% python3 -q
>>> import numpy as np
>>> from numpy import linalg as LA
>>> np.set_printoptions(precision=1, suppress=True, linewidth=100)
>>> rnd = lambda a: np.round(a, 1) + 0
>>> feats = np.load("m.npy")
>>> feats
array([[-0.7,  0. , -4.9],
       [ 3.1,  3.9,  0.5],
       [-3.1,  2.9, -2.6],
       [-0.8,  2.9,  4. ],
       [ 4.2,  0.8,  2.5],
       [ 3.4, -1.8,  3.2],
       [-2.8, -3.7,  1.7],
       [-1.8, -0.2,  4.7],
       [ 1.5, -4.3, -2. ],
       [ 3. , -1.8,  3.5]])
>>> Ac = feats - feats.mean(axis=0)
>>> Uu, s, VT = LA.svd(Ac, full_matrices=False)
>>> rnd(np.abs(VT[-1]))
array([0.9, 0.1, 0.5])
>>> rnd(VT[0] * np.sign(VT[0, np.abs(VT[0]).argmax()]))
array([ 0.5, -0.1,  0.9])
>>> rnd((s ** 2).sum() ** 2 / (s ** 4).sum())
np.float64(2.8)
>>> M = np.load("out16.npy")
>>> M
array([[ 0.5, -0.9,  0.1, -0.8, -1. , -0.8],
       [-1. , -0.5,  0. , -0.1,  0.9,  1. ],
       [-0.8,  0.1,  0. ,  0.2,  0.8,  0.7],
       [-1. ,  0.9, -0.3,  0.9,  1. ,  0.7],
       [-1. , -0.3, -0.4,  0.6,  1. , -0.5],
       [-0.9, -1. , -0.8,  0.3, -1. , -1. ],
       [ 0.8, -0.9, -0.2, -0.5, -1. , -1. ],
       [-0.9,  0.2, -0.4,  0.7,  0.9, -0.8],
       [ 1. ,  0.6,  0.2, -0.1, -0.3,  0.6],
       [ 0.3,  0.8,  0.2,  0.3,  1. ,  0.9],
       [ 1. , -0.6,  0.2, -0.7, -1. , -0.7],
       [-0.3,  0.3,  0.1,  0.1,  0.6,  0.7],
       [ 1. ,  0.8,  0. ,  0.6,  0.8, -0.2],
       [ 0.9, -0.4,  0.6, -0.9, -1. ,  1. ],
       [-0.6,  0.5, -0.3,  0.6,  0.9, -0.5],
       [-0.9, -0.3,  0.2, -0.4,  0.4,  0.9],
       [-0.6, -0.2, -0.5,  0.7,  0.2, -1. ],
       [ 0.8,  0.9,  0.4,  0. ,  0.9,  1. ],
       [ 0.9, -1. , -0.1, -0.8, -1. , -1. ],
       [ 1. ,  0. , -0.3,  0.2, -1. , -1. ],
       [ 0.7,  0.1,  0.5, -0.6, -0.5,  1. ]])
>>> Ac = M - M.mean(axis=0)
>>> evecs = LA.svd(Ac)[2][:5]
>>> M2 = Ac - Ac @ evecs.T @ evecs
>>> rnd(LA.norm(M2) / LA.norm(Ac))
np.float64(0.0)
>>> rnd(np.diag(evecs.T @ evecs))
array([1. , 0.9, 0.4, 0.7, 1. , 1. ])
>>> rnd((Ac @ evecs.T).std(axis=0))
array([1.2, 0.9, 0.6, 0.3, 0.1])
>>> rnd(M2.std(axis=0))
array([0., 0., 0., 0., 0., 0.])
>>> dist = LA.norm(M[:, None] - M[None], axis=-1)
>>> rnd(dist[13])
array([2. , 2.9, 2.8, 3.7, 3.6, 3.3, 2.2, 3.7, 1.6, 2.7, 1.8, 2.4, 3. , 0. , 3.5, 2.4, 3.4, 2.5,
       2.2, 2.5, 0.8])
>>> rnd(dist[:5, :5])
array([[0. , 3.1, 3. , 3.8, 3. ],
       [3.1, 0. , 0.8, 1.8, 1.7],
       [3. , 0.8, 0. , 1.1, 1.4],
       [3.8, 1.8, 1.1, 0. , 1.7],
       [3. , 1.7, 1.4, 1.7, 0. ]])
>>> (dist + 1e9 * np.eye(21)).round(6).argmin(axis=1)
array([18, 15, 11,  2,  7, 16, 18, 14, 20, 17, 18,  2,  9, 20,  7,  1,  7,  9,  6,  6, 13])
>>> Q, evecs = LA.qr(M[:, :4])[0], LA.qr(M[:, 4:])[0]
>>> s = LA.svd(Q.T @ evecs, compute_uv=False)
>>> (s > 0.9).sum()
np.int64(1)
>>> rnd(np.degrees(np.arccos(s.clip(0, 1))))
array([19.7, 33.4])
>>> rng = np.random.default_rng(89378)
>>> X = rng.normal(size=(13, 6))
>>> X = 5 * X / LA.norm(X, axis=1, keepdims=True)
>>> rnd(X)
array([[ 0.3,  1.8,  1.9,  2.4, -3.2,  1.4],
       [-1.7,  2.7,  1.6, -0.6, -2.4, -2.5],
       [ 0.5, -2.6,  1.1, -0.5,  2.7, -3.1],
       [ 0.5,  0.8, -0.3,  4.7, -0.4, -1.2],
       [ 2.8, -0.8,  1.2,  3.5,  1.2, -1.1],
       [-1.1, -4.5,  0.6,  0.8, -1.4,  0.7],
       [-2. , -2.4,  1.3,  2.6,  0.9, -2.5],
       [-1.2,  2.8,  1.7,  2. ,  2.8, -1. ],
       [ 0.5,  4.5,  2. , -0.7,  0. ,  0.4],
       [-2.1, -0.7, -3.7, -0.4, -1.6,  1.9],
       [ 0.2,  1. , -2.1,  3.3,  2.7,  1.2],
       [-2.1,  1.5,  1.7, -3. , -1.5, -2.1],
       [-1.9,  2.4, -1.9,  2.8, -2. , -0.5]])
>>> M2 = np.c_[X[:, :2] @ np.array([[-1, -3], [2, -1]]), np.array([2, 2, 0, 0, 1, 1, 3, 3, 3, 0, 1, 1, 1])]
>>> rnd(M2)
array([[ 3.2, -2.8,  2. ],
       [ 7.1,  2.5,  2. ],
       [-5.7,  1.1,  0. ],
       [ 1. , -2.4,  0. ],
       [-4.4, -7.7,  1. ],
       [-8. ,  7.7,  1. ],
       [-2.7,  8.5,  3. ],
       [ 6.9,  0.9,  3. ],
       [ 8.5, -6. ,  3. ],
       [ 0.7,  6.9,  0. ],
       [ 1.8, -1.5,  1. ],
       [ 5.1,  4.7,  1. ],
       [ 6.6,  3.3,  1. ]])
>>> rnd(LA.norm(LA.qr(X)[0].T @ M2, axis=0) ** 2 / ((M2 ** 2).sum(axis=0) + 1e-12))
array([1. , 1. , 0.8])
>>> rnd(LA.lstsq(X, M2[:, 0])[0])
array([-1.,  2.,  0.,  0.,  0.,  0.])
>>> LA.matrix_rank(np.c_[X, M2])
np.int64(7)
>>> P = M2 @ LA.solve(M2.T @ M2, M2.T)
>>> rnd(np.diag(P))
array([0.1, 0.2, 0.1, 0. , 0.4, 0.4, 0.5, 0.2, 0.4, 0.2, 0. , 0.2, 0.2])
>>> rnd(np.trace(P))
np.float64(3.0)
>>> np.allclose(P @ P, P)
True
>>> rnd(LA.eigvalsh(P))
array([0., 0., 0., 0., 0., 0., 0., 0., 0., 0., 1., 1., 1.])
>>> gram = np.cov(X, rowvar=False)
>>> rnd(LA.eigvalsh(gram)[::-1])
array([7.5, 5.8, 5.3, 2.8, 1.9, 0.8])
>>> np.argwhere(np.triu(np.abs(np.corrcoef(X.T)) > 0.8, 1))
array([], shape=(0, 2), dtype=int64)
>>> rnd(np.corrcoef(X.T))
array([[ 1. ,  0. ,  0.2,  0.4,  0.4,  0.1],
       [ 0. ,  1. ,  0.1, -0.1, -0.2,  0.1],
       [ 0.2,  0.1,  1. , -0.2,  0. , -0.5],
       [ 0.4, -0.1, -0.2,  1. ,  0.2,  0.2],
       [ 0.4, -0.2,  0. ,  0.2,  1. , -0.3],
       [ 0.1,  0.1, -0.5,  0.2, -0.3,  1. ]])
>>> rnd(np.polyfit(X[:, 2], X[:, 0], 1))
array([ 0.2, -0.6])
>>> M2 = X + rng.integers(-2, 3, (13, 5)) @ rng.integers(-2, 3, (5, 6))
>>> rnd(M2)
array([[  0.3,  -0.2,   2.9,  10.4,  -4.2,   0.4],
       [  0.3,  -3.3,  -2.4,   5.4,  -7.4,  -4.5],
       [  4.5,  -0.6,  -3.9,  -6.5,   5.7,   3.9],
       [  3.5,  -6.2,  -5.3,  13.7,  -4.4,  -1.2],
       [  0.8,  -4.8,   1.2,  14.5,   2.2,  -4.1],
       [ -0.1,  -7.5,   0.6,   7.8,  -4.4,  -0.3],
       [ -6. ,   1.6,  -4.7,  -3.4,  13.9,  -2.5],
       [ -0.2,   1.8,   0.7,   1. ,   0.8,  -1. ],
       [  3.5,  -0.5,  -4. ,   4.3,   0. ,   3.4],
       [ -5.1,  -5.7,  -6.7,   8.6,   3.4,  -0.1],
       [ -2.8,   8. ,   7.9,   1.3,   0.7,  -2.8],
       [  1.9,   1.5,  -4.3, -11. ,  -3.5,   0.9],
       [ -1.9,   6.4,  -5.9,  -7.2,   3. ,   1.5]])
>>> rnd(LA.svd(M2 - X, compute_uv=False))
array([31. , 21.2, 17. ,  6. ,  2.5,  0. ])
>>> r0, r1 = M2[10], M2[12]
>>> rnd(r0 @ r0)
np.float64(143.6)
>>> rnd(r0 @ r1)
np.float64(-1.5)
>>> p = (r0 @ r1) / (r0 @ r0) * r0
>>> rnd(r1 - p)
array([-1.9,  6.5, -5.8, -7.2,  3. ,  1.5])
>>> arr = np.loadtxt("case11.csv", delimiter=",")
>>> rnd(arr)
array([[ 0.3,  0.3,  0. ,  0.3,  0.1],
       [ 0.3,  0.4,  0.1,  0.3,  0.2],
       [ 0. ,  0.1,  0.9, -0.2,  0.2],
       [ 0.3,  0.3, -0.2,  0.3,  0.1],
       [ 0.1,  0.2,  0.2,  0.1,  0.1]])
>>> vec = np.array([2, 3, -2, -1, 3])
>>> rnd(arr @ arr @ vec)
array([ 1.6,  1.6, -0.8,  1.8,  0.6])
>>> rnd(LA.eigvalsh(2 * arr - np.eye(5)))
array([-1., -1., -1.,  1.,  1.])
>>> rnd(arr @ vec)
array([ 1.6,  1.6, -0.8,  1.8,  0.6])
>>> M2 = np.array([[-1], [0], [-1]])
>>> C = np.array([[-1, 1, 2, -2, 5]])
>>> W0 = M2 @ C
>>> W0
array([[ 1, -1, -2,  2, -5],
       [ 0,  0,  0,  0,  0],
       [ 1, -1, -2,  2, -5]])
>>> # row 2 repeats row 0
>>> th = np.radians(45)
>>> R = np.eye(5)
>>> R[3, 3] = R[1, 1] = np.cos(th)
>>> R[3, 1], R[1, 3] = -np.sin(th), np.sin(th)
>>> rnd(R)
array([[ 1. ,  0. ,  0. ,  0. ,  0. ],
       [ 0. ,  0.7,  0. ,  0.7,  0. ],
       [ 0. ,  0. ,  1. ,  0. ,  0. ],
       [ 0. , -0.7,  0. ,  0.7,  0. ],
       [ 0. ,  0. ,  0. ,  0. ,  1. ]])
>>> M2 = W0 @ R.T
>>> np.allclose(LA.norm(W0, axis=1), LA.norm(M2, axis=1))
True
>>> rnd(M2)
array([[ 1. ,  0.7, -2. ,  2.1, -5. ],
       [ 0. ,  0. ,  0. ,  0. ,  0. ],
       [ 1. ,  0.7, -2. ,  2.1, -5. ]])
>>> blk = np.stack([W0, -3 * W0, W0[::-1]])
>>> blk.sum(axis=0)
array([[-1,  1,  2, -2,  5],
       [ 0,  0,  0,  0,  0],
       [-1,  1,  2, -2,  5]])
>>> (blk @ W0.T).shape
(3, 3, 3)
>>> LA.matrix_rank(blk.reshape(3, -1))
np.int64(1)
>>> np.einsum("bij,cij->bc", blk, blk)
array([[  70, -210,   70],
       [-210,  630, -210],
       [  70, -210,   70]])
>>> blk.shape
(3, 3, 5)
>>> rnd(LA.norm(blk, axis=(1, 2)))
array([ 8.4, 25.1,  8.4])
